% ipython --no-banner

In [1]: import numpy as np

In [2]: from numpy import linalg as LA

In [3]: np.set_printoptions(precision=3, suppress=True, linewidth=100, sign=" ")

In [4]: B = np.array([[8, 0], [6, 4], [1, 0]])

In [5]: W2 = np.array([[0, 1, 0, 3], [3, 3, 0, 2]])

In [6]: rng = np.random.default_rng(431)

In [7]: data = B @ W2 + 0.1 * rng.normal(size=(3, 4))

In [8]: data
Out[8]: 
array([[ 0.061,  8.228,  0.044, 23.923],
       [11.903, 17.965, -0.053, 26.067],
       [ 0.084,  1.036,  0.036,  3.027]])

In [9]: f = np.array([0, 3])

In [10]: np.correlate(data[0], data[2], "full")
Out[10]: array([  0.185,  24.909,   0.491,  80.946,   1.591,  24.794,   2.013])

In [11]: left, sig, Vh = LA.svd(data, full_matrices=False)

In [12]: np.round(np.abs(Vh[0]), 3) + 0
Out[12]: array([ 0.233,  0.469,  0.   ,  0.852])

In [13]: np.round(Vh @ Vh.T, 3) + 0
Out[13]: 
array([[ 1.,  0.,  0.],
       [ 0.,  1.,  0.],
       [ 0.,  0.,  1.]])

In [14]: sig / sig[0]
Out[14]: array([ 1.   ,  0.217,  0.001])

In [15]: K = np.load("sample14.npy")

In [16]: K
Out[16]: 
array([[  1,  -3,   9, -27],
       [  1,  -2,   4,  -8],
       [  1,  -1,   1,  -1],
       [  1,   0,   0,   0]])

In [17]: lab = rng.permutation(4)

In [18]: B = K[:, lab] * rng.choice([-1, 1], 4)

In [19]: B
Out[19]: 
array([[-27,   9,  -1,   3],
       [ -8,   4,  -1,   2],
       [ -1,   1,  -1,   1],
       [  0,   0,  -1,   0]])

In [20]: left, _, Vh = LA.svd(K.T @ B)

In [21]: np.round(LA.lstsq(K, B)[0], 3) + 0
Out[21]: 
array([[ 0.,  0., -1.,  0.],
       [ 0.,  0.,  0., -1.],
       [ 0.,  1.,  0.,  0.],
       [ 1.,  0.,  0.,  0.]])

In [22]: lab
Out[22]: array([ 3,  2,  0,  1])

In [23]: LA.cond(B) > 100
Out[23]: np.True_

In [24]: np.argsort(-LA.norm(B, axis=0).round(6), kind="stable")[:3]
Out[24]: array([ 0,  1,  3])

In [25]: np.abs(LA.svd(B)[2][-1])
Out[25]: array([ 0.139,  0.651,  0.08 ,  0.742])

In [26]: LA.matrix_rank(B, rtol=0.1)
Out[26]: np.int64(1)

In [27]: round(np.log10(LA.cond(B)))
Out[27]: 2

In [28]: left, sig, Vh = LA.svd(K)

In [29]: sig
Out[29]: array([ 30.069,   2.236,   0.917,   0.195])

In [30]: np.argmax(sig[:-1] / (sig[1:] + 1e-6)) + 1
Out[30]: np.int64(1)

In [31]: B = left[:, :1] @ np.diag(sig[:1]) @ Vh[:1]

In [32]: round(LA.norm(K - B) / LA.norm(K), 3)
Out[32]: np.float64(0.08)

In [33]: np.round(LA.norm(K - B, 2), 3), round(sig[1], 3)
Out[33]: (np.float64(2.236), np.float64(2.236))

In [34]: np.einsum("ii->", K)
Out[34]: np.int64(0)

In [35]: round(LA.det(2 * K), 3), round(LA.det(K), 3)
Out[35]: (np.float64(192.0), np.float64(12.0))

In [36]: np.kron(np.eye(2, dtype=int), K)
Out[36]: 
array([[  1,  -3,   9, -27,   0,   0,   0,   0],
       [  1,  -2,   4,  -8,   0,   0,   0,   0],
       [  1,  -1,   1,  -1,   0,   0,   0,   0],
       [  1,   0,   0,   0,   0,   0,   0,   0],
       [  0,   0,   0,   0,   1,  -3,   9, -27],
       [  0,   0,   0,   0,   1,  -2,   4,  -8],
       [  0,   0,   0,   0,   1,  -1,   1,  -1],
       [  0,   0,   0,   0,   1,   0,   0,   0]])

In [37]: np.round(np.poly(K), 3) + 0
Out[37]: array([  1.,   0.,  22.,  10.,  12.])

In [38]: round(float(LA.det(K.T)), 3)
Out[38]: 12.0

In [39]: th = np.radians(30)

In [40]: R = np.eye(4)

In [41]: R[3, 3] = R[1, 1] = np.cos(th)

In [42]: R[3, 1], R[1, 3] = -np.sin(th), np.sin(th)

In [43]: R
Out[43]: 
array([[ 1.   ,  0.   ,  0.   ,  0.   ],
       [ 0.   ,  0.866,  0.   ,  0.5  ],
       [ 0.   ,  0.   ,  1.   ,  0.   ],
       [ 0.   , -0.5  ,  0.   ,  0.866]])

In [44]: B = K @ R.T

In [45]: np.allclose(K @ K.T, B @ B.T)
Out[45]: True

In [46]: np.allclose(LA.norm(K, axis=1), LA.norm(B, axis=1))
Out[46]: True

In [47]: np.abs(B - K).max(axis=0)
Out[47]: array([  0.   ,  13.098,   0.   ,   5.117])

In [48]: np.round(LA.det(R), 3), np.round(np.trace(R), 3)
Out[48]: (np.float64(1.0), np.float64(3.732))

In [49]: J = np.load("data.npy")

In [50]: J
Out[50]: 
array([[ 0.51, -1.57,  1.8 ,  0.98,  1.42, -1.  , -0.91, -0.23],
       [-0.7 ,  2.54, -0.8 ,  2.02, -0.82, -0.58, -1.7 ,  1.12],
       [-0.97, -1.31,  1.74,  2.05,  2.45, -3.79, -0.21, -0.5 ],
       [ 1.73, -0.75,  2.12,  1.54,  0.46, -1.2 , -1.41,  1.71],
       [ 1.62, -1.82,  2.59,  1.23,  1.22, -1.28, -1.15,  0.89],
       [ 0.84, -1.24,  0.83, -0.69,  0.34, -0.76,  1.15,  0.43],
       [ 2.69, -0.41,  1.88,  0.92, -0.57,  0.55, -1.82,  2.27],
       [-3.07, -0.99, -0.74, -0.34,  2.14, -2.28,  2.03, -2.97]])

In [51]: def softmax(z):
    ...:     e = np.exp(z - z.max(axis=-1, keepdims=True))
    ...:     return e / e.sum(axis=-1, keepdims=True)
    ...: 

In [52]: softmax(J[1])
Out[52]: array([ 0.02 ,  0.499,  0.018,  0.297,  0.017,  0.022,  0.007,  0.121])

In [53]: np.round(softmax(10 * J[1]), 3) + 0
Out[53]: array([ 0.   ,  0.995,  0.   ,  0.005,  0.   ,  0.   ,  0.   ,  0.   ])

In [54]: softmax(J).sum(axis=1)
Out[54]: array([ 1.,  1.,  1.,  1.,  1.,  1.,  1.,  1.])

In [55]: softmax(J[1] + 4)
Out[55]: array([ 0.02 ,  0.499,  0.018,  0.297,  0.017,  0.022,  0.007,  0.121])

In [56]: att = J @ J.T / np.sqrt(8)

In [57]: softmax(att).round(6).argmax(axis=1)
Out[57]: array([ 2,  1,  2,  3,  4,  5,  6,  7])
